In [1]: import numpy as np

In [2]: np.set_printoptions(precision=3, suppress=True, linewidth=160, legacy="1.25")

In [3]: feats = np.loadtxt("block4.csv", delimiter=",")

In [4]: feats
Out[4]: 
array([[-0.4,  0.8,  0.7,  0.2,  0.5],
       [-0.2,  0.7,  1.9,  0.7,  0.4],
       [-1. , -0.9,  0.6,  0.1,  0.2],
       [-0.6,  0.8,  0.6, -0.8, -0.2],
       [-0.7, -1.1,  0.1,  1.1, -0.6],
       [ 0.6, -0.4,  0.1, -1.8,  0.9],
       [ 0.4,  0. ,  0.7,  2.6, -0.1],
       [-0.6, -1.4,  0.2,  0.1, -1.1],
       [-1. ,  1.2, -1.9,  0.1,  0.7],
       [ 1.8,  5.7,  0.3,  0.9,  3. ],
       [-1.5, -0.3,  0.5, -0.6,  0. ],
       [-0.1, -0.2,  1.1,  1.3, -0.9],
       [ 1.6,  0.8, -0.6,  0.8, -0.3],
       [-0.2,  1. ,  0. ,  1.2,  0.5],
       [-1.4,  2.6,  0.2,  0.1, -0.5],
       [ 1.3,  0. ,  0.8,  0.3,  0.7],
       [-0.4,  1.7,  0.1,  0.6,  0.2]])

In [5]: vec = np.array([0, -2, 2, -2, -1])

In [6]: rhs = feats @ vec

In [7]: np.round(np.linalg.lstsq(feats, rhs)[0], 3) + 0
Out[7]: array([ 0., -2.,  2., -2., -1.])

In [8]: np.round(np.linalg.solve(feats.T @ feats, feats.T @ rhs), 3) + 0
Out[8]: array([ 0., -2.,  2., -2., -1.])

In [9]: rhs
Out[9]: array([ -1.1,   0.6,   2.6,   1.4,   0.8,   3.7,  -3.7,   4.1,  -7.1, -15.6,   2.8,   0.9,  -4.1,  -4.9,  -4.5,   0.3,  -4.6])

In [10]: rng = np.random.default_rng(8325)

In [11]: rhs = rhs + 0.1 * rng.normal(size=17)

In [12]: rhs
Out[12]: array([ -1.264,   0.644,   2.684,   1.448,   0.881,   3.619,  -3.673,   4.204,  -6.97 , -15.63 ,   2.887,   0.899,  -4.062,  -4.888,  -4.641,   0.207,  -4.669])

In [13]: coef, *_ = np.linalg.lstsq(feats, rhs)

In [14]: round(float(np.linalg.norm(rhs - feats @ coef)), 3)
Out[14]: 0.291

In [15]: [round(float(np.linalg.norm(np.linalg.solve(feats.T @ feats + lam * np.eye(5), feats.T @ rhs))), 2) for lam in (0, 1, 10, 100)]
Out[15]: [3.58, 3.36, 2.46, 0.97]

In [16]: np.round(feats.T @ (rhs - feats @ coef), 3) + 0
Out[16]: array([0., 0., 0., 0., 0.])

In [17]: gram = np.cov(feats, rowvar=False)

In [18]: feats.std(axis=0)
Out[18]: array([0.955, 1.611, 0.762, 0.94 , 0.895])

In [19]: np.corrcoef(feats.T)
Out[19]: 
array([[ 1.   ,  0.351,  0.051,  0.236,  0.512],
       [ 0.351,  1.   , -0.135,  0.121,  0.71 ],
       [ 0.051, -0.135,  1.   ,  0.138, -0.085],
       [ 0.236,  0.121,  0.138,  1.   , -0.086],
       [ 0.512,  0.71 , -0.085, -0.086,  1.   ]])

In [20]: np.median(feats, axis=0)
Out[20]: array([-0.4,  0.7,  0.3,  0.3,  0.2])

In [21]: np.argsort(-feats.std(axis=0).round(6), kind="stable")
Out[21]: array([1, 0, 3, 4, 2])

In [22]: K = np.array([[1, 0, 2, 2, -2, -3, -3, -2],
    ...:     [0, -3, -2, 1, 1, -3, -1, 3],
    ...:     [0, 0, -1, 1, -3, -1, 3, -1],
    ...:     [0, 0, 0, -3, -2, -2, 0, -2],
    ...:     [0, 0, 0, 0, -2, -1, -3, -1],
    ...:     [0, 0, 0, 0, 0, -2, 0, 3],
    ...:     [0, 0, 0, 0, 0, 0, -3, 2],
    ...:     [0, 0, 0, 0, 0, 0, 0, -3]])

In [23]: K
Out[23]: 
array([[ 1,  0,  2,  2, -2, -3, -3, -2],
       [ 0, -3, -2,  1,  1, -3, -1,  3],
       [ 0,  0, -1,  1, -3, -1,  3, -1],
       [ 0,  0,  0, -3, -2, -2,  0, -2],
       [ 0,  0,  0,  0, -2, -1, -3, -1],
       [ 0,  0,  0,  0,  0, -2,  0,  3],
       [ 0,  0,  0,  0,  0,  0, -3,  2],
       [ 0,  0,  0,  0,  0,  0,  0, -3]])

In [24]: # triangular

In [25]: other = K / np.linalg.norm(K, axis=1, keepdims=True)

In [26]: gram = other @ other.T

In [27]: (np.abs(gram) > 0.9).astype(int)
Out[27]: 
array([[1, 0, 0, 0, 0, 0, 0, 0],
       [0, 1, 0, 0, 0, 0, 0, 0],
       [0, 0, 1, 0, 0, 0, 0, 0],
       [0, 0, 0, 1, 0, 0, 0, 0],
       [0, 0, 0, 0, 1, 0, 0, 0],
       [0, 0, 0, 0, 0, 1, 0, 0],
       [0, 0, 0, 0, 0, 0, 1, 0],
       [0, 0, 0, 0, 0, 0, 0, 1]])

In [28]: np.argwhere(np.triu(np.abs(gram) > 0.95, 1))
Out[28]: array([], shape=(0, 2), dtype=int64)

In [29]: np.round(np.degrees(np.arccos(np.clip(gram[4, 1], -1, 1))), 3)
Out[29]: 87.462
